$ python -q
>>> import numpy as np
>>> from numpy import linalg as LA
>>> np.set_printoptions(precision=2, suppress=True, linewidth=160, sign=" ")
>>> m1 = np.load("a.npy")
>>> m1
array([[  6,   4,   3,   4,   3,   1,   3,   4,   3,   6],
       [  1,   2,   0,   1,   0,   1,   2,   3,   2,   2],
       [  6,  12,   8,   5,   7,   8,   7,  11,   9,  11],
       [  3,   3,   2,   1,   1,   1,   1,   1,   2,   3],
       [  5,   6,   2,   4,   2,   2,   7,   7,   4,   6],
       [  7,   8,   2,   4,   2,   5,   5,   7,   5,   8],
       [  0,   0,   0,   0,   0,   0,   0,   0,   0,   0],
       [  7,   6,   2,   6,   4,   5,   6,   9,   3,   5],
       [  1,   4,   1,   1,   3,   4,   4,   6,   4,   5],
       [  9,   5,   5,   7,   6,   2,   5,   7,   3,   6],
       [  4,   4,   4,   3,   4,   2,   3,   6,   2,   3],
       [  3,   3,   2,   1,   1,   1,   1,   1,   2,   3],
       [  1,   3,   1,   0,   0,   1,   3,   1,   1,   1],
       [  5,  10,   4,   2,   4,   6,   8,   8,   7,   9],
       [  7,   9,   4,   3,   3,   5,   4,   7,   5,   9],
       [  1,   5,   2,   0,   3,   4,   5,   4,   3,   4],
       [  2,   5,   2,   2,   2,   3,   4,   3,   5,   3],
       [  3,   8,   3,   1,   1,   3,   6,   7,   5,   6],
       [  9,  11,   8,   8,   6,   5,   7,  11,   8,  11],
       [  0,   0,   0,   0,   0,   0,   0,   0,   0,   0]])
>>> C2 = np.cov(m1, rowvar=False)
>>> np.median(m1, axis=0)
array([ 3.5,  5. ,  2. ,  2. ,  2.5,  2.5,  4. ,  6. ,  3. ,  5. ])
